In [1]: import numpy as np

In [2]: import numpy.linalg as la

In [3]: np.set_printoptions(precision=2, suppress=True, linewidth=200)

In [4]: def rd(a):
   ...:     return np.round(a, 2) + 0
   ...: 

In [5]: data = np.loadtxt("out7.csv", delimiter=",")

In [6]: data
Out[6]: 
array([[22., 15.,  0.],
       [ 8.,  1.,  0.],
       [18., 11.,  0.],
       [ 8.,  1.,  0.],
       [ 0.,  0.,  0.],
       [20., 13.,  0.],
       [ 8.,  1.,  0.],
       [ 0.,  0.,  0.],
       [16.,  9.,  0.],
       [ 6.,  0.,  0.],
       [ 0.,  0.,  0.],
       [ 0.,  0.,  0.],
       [ 0.,  0.,  0.],
       [ 6.,  0.,  0.],
       [ 6.,  0.,  0.],
       [ 0.,  0.,  0.],
       [ 0.,  0.,  0.],
       [10.,  3.,  0.],
       [ 8.,  1.,  0.],
       [ 8.,  1.,  0.],
       [ 0.,  0.,  0.],
       [ 0.,  0.,  0.]])

In [7]: # null space of dimension 1

In [8]: Uu, s, vt = la.svd(data)

In [9]: np.argmax(s[:-1] / (s[1:] + 1e-6)) + 1
Out[9]: np.int64(2)

In [10]: Y = Uu[:, :2] @ np.diag(s[:2]) @ vt[:2]

In [11]: rd(np.abs(data - Y).max())
Out[11]: np.float64(0.0)

In [12]: rd(la.norm(data - Y, 2)), s[2]
Out[12]: (np.float64(0.0), np.float64(0.0))

In [13]: rd(Y)
Out[13]: 
array([[22., 15.,  0.],
       [ 8.,  1.,  0.],
       [18., 11.,  0.],
       [ 8.,  1.,  0.],
       [ 0.,  0.,  0.],
       [20., 13.,  0.],
       [ 8.,  1.,  0.],
       [ 0.,  0.,  0.],
       [16.,  9.,  0.],
       [ 6.,  0.,  0.],
       [ 0.,  0.,  0.],
       [ 0.,  0.,  0.],
       [ 0.,  0.,  0.],
       [ 6.,  0.,  0.],
       [ 6.,  0.,  0.],
       [ 0.,  0.,  0.],
       [ 0.,  0.,  0.],
       [10.,  3.,  0.],
       [ 8.,  1.,  0.],
       [ 8.,  1.,  0.],
       [ 0.,  0.,  0.],
       [ 0.,  0.,  0.]])

In [14]: J = np.load("block14.npy")

In [15]: J
Out[15]: 
array([[ 2.1, -2. ,  3. , -2. ,  3. , -2. , -1. ,  1. ,  0. ,  2. , -1. ],
       [-2. ,  0.1,  2. , -2. , -3. , -1. , -2. ,  3. , -2. , -3. ,  3. ],
       [-2. ,  1. ,  0.1, -3. ,  2. ,  0. , -3. , -3. , -3. ,  3. ,  1. ],
       [ 0. , -2. ,  2. , -0.9,  3. ,  3. ,  0. , -3. , -2. ,  1. , -1. ],
       [ 2. ,  3. ,  1. , -1. , -2.9,  1. ,  1. ,  0. ,  0. ,  2. ,  0. ],
       [-2. , -3. , -3. ,  3. , -1. ,  2.1, -2. , -1. , -3. , -2. ,  0. ],
       [ 2. ,  2. ,  2. ,  2. ,  0. , -1. ,  2.1, -1. ,  3. ,  2. ,  2. ],
       [ 0. , -2. , -2. ,  3. , -1. , -2. , -1. ,  3.1, -3. ,  2. , -1. ],
       [ 0. , -1. ,  2. ,  3. ,  1. , -3. ,  3. ,  1. , -0.9, -3. ,  0. ],
       [-2. ,  3. ,  2. , -2. , -2. , -3. , -1. , -3. ,  0. ,  1.1,  1. ],
       [ 2. , -2. ,  3. , -2. ,  3. , -2. , -1. ,  1. ,  0. ,  2. , -0.9]])

In [16]: vec = np.array([-3, 2, 0, -1, 1, 2, -3, -2, -1, 0, 1])

In [17]: target = J @ vec

In [18]: rd(target)
Out[18]: array([ -9.3,   8.2,  32. ,  12.9,  -2.9,  11.2, -11.3, -13.2, -20.1,  16. ,  -8.9])

In [19]: rd(la.solve(J, target + J[:, 9]))
Out[19]: array([-3.,  2.,  0., -1.,  1.,  2., -3., -2., -1.,  1.,  1.])

In [20]: rd(la.solve(J, 5 * target))
Out[20]: array([-15.,  10.,   0.,  -5.,   5.,  10., -15., -10.,  -5.,   0.,   5.])

In [21]: rd(la.solve(J.T, J[0]))
Out[21]: array([1., 0., 0., 0., 0., 0., 0., 0., 0., 0., 0.])
